>>> import numpy as np
>>> import numpy.linalg as la
>>> np.set_printoptions(suppress=True, linewidth=160)
>>> tidy = lambda a: np.round(a, 3) + 0
>>> mat = np.loadtxt("x.csv", delimiter=",")
>>> print(mat)
[[  4.62    4.029  -2.475   0.474   5.283  18.115]
 [  1.063  10.388  -7.475  -1.04    5.906 -14.111]
 [ -6.102  -9.799   1.576  -0.555  -0.611 -16.235]
 [ -4.447  -7.742   4.076  15.749  -3.431   6.623]
 [-13.266  -6.854   7.629  -6.102   8.503  -3.047]
 [ 10.091   6.22    5.035  -1.008  -2.099 -15.123]
 [ 12.277 -10.566   3.938   6.867  -3.08   -8.091]
 [ -0.318  15.008  -5.098  -3.129   9.055   7.542]
 [ 16.195   3.009   9.368   4.125   3.946  -2.887]
 [  3.154 -18.619  -0.998   0.222   4.222  -4.95 ]
 [  6.614  11.068 -13.57   -1.306  -6.174   3.129]
 [  4.336  -8.132  10.062  -9.207  -8.452   7.591]
 [  0.576  -1.926   5.868   2.144 -16.974   8.295]
 [  2.078  -0.596  -6.517   8.425  16.206  -4.386]
 [  6.102  -3.35  -11.007 -13.235  -7.06    2.319]
 [ -9.185   5.74    7.923  -6.425   8.524 -10.294]
 [  1.362   4.841   7.18   -9.728   8.541 -12.473]
 [ -7.429  10.561 -10.642  -3.545   4.884   9.144]
 [  2.244   0.737 -13.619 -14.234   1.019   2.302]
 [ 16.519  -6.681  -5.967  -1.664   6.031  -2.784]
 [ -8.35    2.68   -7.632   6.416  -8.039 -12.612]
 [  5.546  -0.611  -2.866   8.676  -1.901 -16.786]
 [  0.813   4.142  -8.987 -15.191   2.138  -8.13 ]
 [ 10.291   5.631  -9.531 -12.466  -2.879   2.803]
 [-10.228  13.074  -7.392   4.178  -6.462   3.255]
 [  5.077 -10.907 -10.198   6.423  -5.348  -9.023]
 [  2.193  13.175  -9.093  -5.715   4.385   9.329]
 [-12.44  -10.79   -8.789   4.091  -2.602  -5.297]
 [ -5.884  -0.358   9.777  -2.662  16.183   0.818]
 [ -0.585 -11.2   -13.3     8.009  -2.558   5.161]
 [  2.091  13.541  -5.668  -6.911  -4.309 -10.668]
 [-14.708   2.963  -8.867  -3.828  -2.773   8.597]]
>>> cen = (mat - mat.mean(axis=0)) / mat.std(axis=0)
>>> print(np.argwhere(np.abs(cen) > 2))
[[ 0  5]
 [ 3  3]
 [ 9  1]
 [12  4]
 [13  4]
 [28  4]]
>>> print(tidy(cen.std(axis=0)))
[1. 1. 1. 1. 1. 1.]
>>> beta = la.lstsq(np.delete(cen, 3, axis=1), cen[:, 3])[0]
>>> print(tidy(1 - np.var(cen[:, 3] - np.delete(cen, 3, axis=1) @ beta)))
0.114
>>> print(tidy(beta))
[-0.065 -0.293  0.037 -0.092 -0.051]
>>> print(np.abs(beta).argmax())
1
>>> basis = mat[[10, 28]].astype(float)
>>> for _ in range(7):
...     labels = la.norm(mat[:, None] - basis, axis=-1).argmin(axis=1)
...     basis = np.array([mat[labels == j].mean(axis=0) for j in range(2)])
... 
>>> print(labels)
[0 1 1 1 1 1 1 0 1 1 0 1 0 1 0 1 1 0 0 1 1 1 0 0 0 1 0 1 1 1 0 0]
>>> print(np.bincount(labels))
[13 19]
>>> print(tidy(basis))
[[ 0.22   6.819 -7.699 -5.597 -1.528  4.31 ]
 [ 0.918 -3.683  0.149  1.611  2.102 -6.206]]
>>> x = np.array([1, 5, 2, 2, 2, 3])
>>> h1 = np.maximum(basis @ x, 0)
>>> print(np.flatnonzero(h1 > 1e-9))
[0]
>>> print(tidy(h1))
[17.6  0. ]
>>> G = np.cov(mat, rowvar=False)
>>> print(np.argsort(-mat.std(axis=0).round(6), kind="stable"))
[5 1 0 2 3 4]
>>> print(G.shape)
(6, 6)
>>> print(tidy(la.eigvalsh(G)[::-1]))
[108.099  79.895  67.562  59.347  42.435  39.202]
>>> print(tidy(np.corrcoef(mat[:, 3], mat[:, 2])[0, 1]))
0.09
>>> P = mat @ la.solve(mat.T @ mat, mat.T)
>>> print(tidy(P @ mat[:, 4]))
[  5.283   5.906  -0.611  -3.431   8.503  -2.099  -3.08    9.055   3.946   4.222  -6.174  -8.452 -16.974  16.206  -7.06    8.524   8.541   4.884   1.019
   6.031  -8.039  -1.901   2.138  -2.879  -6.462  -5.348   4.385  -2.602  16.183  -2.558  -4.309  -2.773]
>>> print(np.trace(P))
6.0
>>> print(tidy(la.eigvalsh(P)))
[0. 0. 0. 0. 0. 0. 0. 0. 0. 0. 0. 0. 0. 0. 0. 0. 0. 0. 0. 0. 0. 0. 0. 0. 0. 0. 1. 1. 1. 1. 1. 1.]
